In [1]: import numpy as np

In [2]: from numpy import linalg as LA

In [3]: np.set_printoptions(precision=2, suppress=True, linewidth=200)

In [4]: tidy = lambda a: np.round(a, 2) + 0

In [5]: feats = np.array([[1, -2, -1, 0, 0, -3, 1, 3],
   ...:     [-2, 1, -2, -1, 0, 0, -3, 1],
   ...:     [-1, -2, 1, -2, -1, 0, 0, -3],
   ...:     [0, -1, -2, 1, -2, -1, 0, 0],
   ...:     [0, 0, -1, -2, 1, -2, -1, 0],
   ...:     [-3, 0, 0, -1, -2, 1, -2, -1],
   ...:     [1, -3, 0, 0, -1, -2, 1, -2],
   ...:     [3, 1, -3, 0, 0, -1, -2, 1]])

In [6]: feats
Out[6]: 
array([[ 1, -2, -1,  0,  0, -3,  1,  3],
       [-2,  1, -2, -1,  0,  0, -3,  1],
       [-1, -2,  1, -2, -1,  0,  0, -3],
       [ 0, -1, -2,  1, -2, -1,  0,  0],
       [ 0,  0, -1, -2,  1, -2, -1,  0],
       [-3,  0,  0, -1, -2,  1, -2, -1],
       [ 1, -3,  0,  0, -1, -2,  1, -2],
       [ 3,  1, -3,  0,  0, -1, -2,  1]])

In [7]: x0 = np.array([-1, -2, 1, -1, 1, 3, -3, -2])

In [8]: rhs = feats @ x0

In [9]: rhs
Out[9]: array([-16,   6,  13,  -6,  -1,  13,  -1,  -7])

In [10]: LA.solve(feats, rhs[:-1])
ValueError: solve1: Input operand 1 has a mismatch in its core dimension 0, with gufunc signature (m,m),(m)->(m) (size 7 is different from 8)


In [11]: print(tidy(LA.solve(feats, feats[:, 1])))
[0. 1. 0. 0. 0. 0. 0. 0.]

In [12]: other = np.array([[-2], [-2], [-5], [2], [3]])

In [13]: Z = np.array([[0, 3, 1, 3]])

In [14]: arr = other @ Z

In [15]: arr
Out[15]: 
array([[  0,  -6,  -2,  -6],
       [  0,  -6,  -2,  -6],
       [  0, -15,  -5, -15],
       [  0,   6,   2,   6],
       [  0,   9,   3,   9]])

In [16]: np.unique(arr.round(6), axis=0).shape
Out[16]: (4, 4)

In [17]: LA.inv(arr)
LinAlgError: Last 2 dimensions of the array must be square


In [18]: print(tidy(np.trace(LA.pinv(arr) @ arr)))
1.0
